% python3 -q
>>> import numpy as np
>>> np.set_printoptions(precision=3, suppress=True, linewidth=100, sign=" ")
>>> m1 = np.load("m.npy")
>>> m1
array([[ 0.993, -0.045, -0.062,  0.024],
       [-0.045,  0.692, -0.43 ,  0.162],
       [-0.062, -0.43 ,  0.4  ,  0.226],
       [ 0.024,  0.162,  0.226,  0.915]])
>>> left, s, VT = np.linalg.svd(m1)
>>> s.round(3) + 0
array([ 1.,  1.,  1.,  0.])
>>> print(np.argmax(s[:-1] / (s[1:] + 1e-6)) + 1)
3
>>> A2 = left[:, :3] @ np.diag(s[:3]) @ VT[:3]
>>> A2
array([[ 0.993, -0.045, -0.062,  0.024],
       [-0.045,  0.692, -0.43 ,  0.162],
       [-0.062, -0.43 ,  0.4  ,  0.226],
       [ 0.024,  0.162,  0.226,  0.915]])
>>> np.linalg.matrix_rank(A2)
np.int64(3)
>>> np.linalg.matrix_rank(m1, rtol=0.05)
np.int64(3)
>>> A2 = m1 / np.sqrt((m1 ** 2).mean(axis=1, keepdims=True))
>>> np.linalg.norm(A2, axis=1)
array([ 2.,  2.,  2.,  2.])
>>> m1 @ np.linalg.pinv(m1) @ m1
array([[ 0.993, -0.045, -0.062,  0.024],
       [-0.045,  0.692, -0.43 ,  0.162],
       [-0.062, -0.43 ,  0.4  ,  0.226],
       [ 0.024,  0.162,  0.226,  0.915]])
>>> print(np.unique(m1.round(6), axis=0).shape)
(4, 4)
>>> round(float(np.trace(np.linalg.pinv(m1) @ m1)), 3)
3.0
>>> print(np.abs(np.diag(np.linalg.qr(m1)[1])) > 1e-9)
[ True  True  True False]
>>> A = np.load("case12.npy")
>>> A
array([[ 20.999,  24.997,  15.058, -28.013],
       [ 15.007,  15.019,   4.974, -20.002],
       [  9.022,  10.994,   6.979, -12.   ],
       [  3.029,   3.022,   1.004,  -4.015]])
>>> left, s, VT = np.linalg.svd(A)
>>> np.argmax(s[:-1] / (s[1:] + 1e-6)) + 1
np.int64(2)
>>> s
array([ 57.962,   4.87 ,   0.027,   0.007])
>>> A2 = left[:, :2] @ np.diag(s[:2]) @ VT[:2]
>>> round(np.abs(A - A2).max(), 3)
np.float64(0.015)
>>> np.linalg.matrix_rank(A2)
np.int64(2)
>>> A2
array([[ 21.005,  25.002,  15.056, -28.006],
       [ 15.008,  15.018,   4.974, -20.002],
       [  9.011,  10.984,   6.984, -12.015],
       [  3.018,   3.022,   1.004,  -4.023]])
>>> A2 = A / np.linalg.norm(A, axis=1, keepdims=True)
>>> G = A2 @ A2.T
>>> print((np.abs(G) > 0.9).astype(int))
[[ 1  1  1  1]
 [ 1  1  1  1]
 [ 1  1  1  1]
 [ 1  1  1  1]]
>>> np.linalg.norm(A2, axis=1)
array([ 1.,  1.,  1.,  1.])
>>> A.reshape(2, -1)
array([[ 20.999,  24.997,  15.058, -28.013,  15.007,  15.019,   4.974, -20.002],
       [  9.022,  10.994,   6.979, -12.   ,   3.029,   3.022,   1.004,  -4.015]])
>>> A.reshape(4, 5)
Traceback (most recent call last):
  File "<python-input-31>", line 1, in <module>
    A.reshape(4, 5)
    ~~~~~~~~~^^^^^^
ValueError: cannot reshape array of size 16 into shape (4,5)
>>> T = A.reshape(4, 2, -1)
>>> np.swapaxes(T, 1, 2)[0]
array([[ 20.999,  15.058],
       [ 24.997, -28.013]])
>>> print(T.shape)
(4, 2, 2)
>>> np.einsum("ihd,jhd->hij", T, T).shape
(2, 4, 4)
>>> print(T[:, 0])
[[ 20.999  24.997]
 [ 15.007  15.019]
 [  9.022  10.994]
 [  3.029   3.022]]
>>> np.argsort(-np.linalg.norm(A, axis=0).round(6), kind="stable")[:3]
array([ 3,  1,  0])
>>> T = np.stack([A, -3 * A, A[::-1]])
>>> np.linalg.norm(T, axis=(1, 2))
array([  58.166,  174.498,   58.166])
>>> W0, _ = np.linalg.qr(np.array([[0.0, -0.7, 0.7, -1.0],
...     [0.3, 0.2, -0.5, -0.3],
...     [0.6, -0.6, 2.7, -1.0],
...     [-0.5, -0.9, -0.2, -0.2]]))
>>> print(W0)
[[ 0.     0.542  0.269 -0.796]
 [-0.359 -0.105  0.898  0.232]
 [-0.717  0.564 -0.294  0.285]
 [ 0.598  0.614  0.186  0.481]]
>>> print(np.linalg.svd(W0, compute_uv=False))
[ 1.  1.  1.  1.]
>>> print(np.linalg.pinv(W0))
[[ 0.    -0.359 -0.717  0.598]
 [ 0.542 -0.105  0.564  0.614]
 [ 0.269  0.898 -0.294  0.186]
 [-0.796  0.232  0.285  0.481]]
>>> np.round(W0[:, 2] @ W0[:, 3], 3)
np.float64(-0.0)
>>> np.round(W0 @ W0.T, 3) + 0
array([[ 1.,  0.,  0.,  0.],
       [ 0.,  1.,  0.,  0.],
       [ 0.,  0.,  1.,  0.],
       [ 0.,  0.,  0.,  1.]])
>>> np.round(W0.T @ W0, 3) + 0
array([[ 1.,  0.,  0.,  0.],
       [ 0.,  1.,  0.,  0.],
       [ 0.,  0.,  1.,  0.],
       [ 0.,  0.,  0.,  1.]])
